$ ipython --no-banner

In [1]: import numpy as np

In [2]: import numpy.linalg as la

In [3]: np.set_printoptions(precision=2, suppress=True, linewidth=100)

In [4]: def rd(a):
   ...:     return np.round(a, 2) + 0
   ...: 

In [5]: X = np.array([[-6, 4], [-3, 2], [-6, 4], [-3, 2]])

In [6]: left, s, VT = la.svd(X)

In [7]: np.argmax(s[:-1] / (s[1:] + 1e-6)) + 1
Out[7]: np.int64(1)

In [8]: A2 = left[:, :1] @ np.diag(s[:1]) @ VT[:1]

In [9]: rd(la.norm(X - A2) / la.norm(X))
Out[9]: np.float64(0.0)

In [10]: la.matrix_rank(A2)
Out[10]: np.int64(1)

In [11]: rd(la.norm(X - A2, 2)), rd(s[1])
Out[11]: (np.float64(0.0), np.float64(0.0))

In [12]: data = np.load("w.npy")

In [13]: data
Out[13]: 
array([[ 1, -1, -1,  1, -1,  1,  1, -1],
       [ 1, -1,  1, -1, -1,  1, -1,  1],
       [ 1,  1, -1, -1, -1, -1,  1,  1]])

In [14]: t = np.radians(102)

In [15]: r_ = np.eye(8)

In [16]: r_[0, 0] = r_[2, 2] = np.cos(t)

In [17]: r_[0, 2], r_[2, 0] = -np.sin(t), np.sin(t)

In [18]: rd(r_)
Out[18]: 
array([[-0.21,  0.  , -0.98,  0.  ,  0.  ,  0.  ,  0.  ,  0.  ],
       [ 0.  ,  1.  ,  0.  ,  0.  ,  0.  ,  0.  ,  0.  ,  0.  ],
       [ 0.98,  0.  , -0.21,  0.  ,  0.  ,  0.  ,  0.  ,  0.  ],
       [ 0.  ,  0.  ,  0.  ,  1.  ,  0.  ,  0.  ,  0.  ,  0.  ],
       [ 0.  ,  0.  ,  0.  ,  0.  ,  1.  ,  0.  ,  0.  ,  0.  ],
       [ 0.  ,  0.  ,  0.  ,  0.  ,  0.  ,  1.  ,  0.  ,  0.  ],
       [ 0.  ,  0.  ,  0.  ,  0.  ,  0.  ,  0.  ,  1.  ,  0.  ],
       [ 0.  ,  0.  ,  0.  ,  0.  ,  0.  ,  0.  ,  0.  ,  1.  ]])

In [19]: A2 = data @ r_.T

In [20]: rd(A2)
Out[20]: 
array([[ 0.77, -1.  ,  1.19,  1.  , -1.  ,  1.  ,  1.  , -1.  ],
       [-1.19, -1.  ,  0.77, -1.  , -1.  ,  1.  , -1.  ,  1.  ],
       [ 0.77,  1.  ,  1.19, -1.  , -1.  , -1.  ,  1.  ,  1.  ]])

In [21]: np.allclose(data @ data.T, A2 @ A2.T)
Out[21]: True

In [22]: np.allclose(la.norm(data, axis=1), la.norm(A2, axis=1))
Out[22]: True

In [23]: rd(np.abs(A2 - data).max(axis=0))
Out[23]: array([2.19, 0.  , 2.19, 0.  , 0.  , 0.  , 0.  , 0.  ])

In [24]: data.reshape(2, -1)
Out[24]: 
array([[ 1, -1, -1,  1, -1,  1,  1, -1,  1, -1,  1, -1],
       [-1,  1, -1,  1,  1,  1, -1, -1, -1, -1,  1,  1]])

In [25]: data.ravel(order="F")
Out[25]: 
array([ 1,  1,  1, -1, -1,  1, -1,  1, -1,  1, -1, -1, -1, -1, -1,  1,  1, -1,  1, -1,  1, -1,  1,
        1])

In [26]: data.reshape(-1, 2)
Out[26]: 
array([[ 1, -1],
       [-1,  1],
       [-1,  1],
       [ 1, -1],
       [ 1, -1],
       [ 1, -1],
       [-1,  1],
       [-1,  1],
       [ 1,  1],
       [-1, -1],
       [-1, -1],
       [ 1,  1]])

In [27]: T = data.reshape(3, 2, -1)

In [28]: np.swapaxes(T, 1, 2)[0]
Out[28]: 
array([[ 1, -1],
       [-1,  1],
       [-1,  1],
       [ 1, -1]])

In [29]: T[:, 0]
Out[29]: 
array([[ 1, -1, -1,  1],
       [ 1, -1,  1, -1],
       [ 1,  1, -1, -1]])

In [30]: np.einsum("ihd,ihd->ih", T, T)
Out[30]: 
array([[4, 4],
       [4, 4],
       [4, 4]])

In [31]: T.transpose(1, 0, 2)
Out[31]: 
array([[[ 1, -1, -1,  1],
        [ 1, -1,  1, -1],
        [ 1,  1, -1, -1]],

       [[-1,  1,  1, -1],
        [-1,  1, -1,  1],
        [-1, -1,  1,  1]]])

In [32]: T.sum(axis=1)
Out[32]: 
array([[0, 0, 0, 0],
       [0, 0, 0, 0],
       [0, 0, 0, 0]])
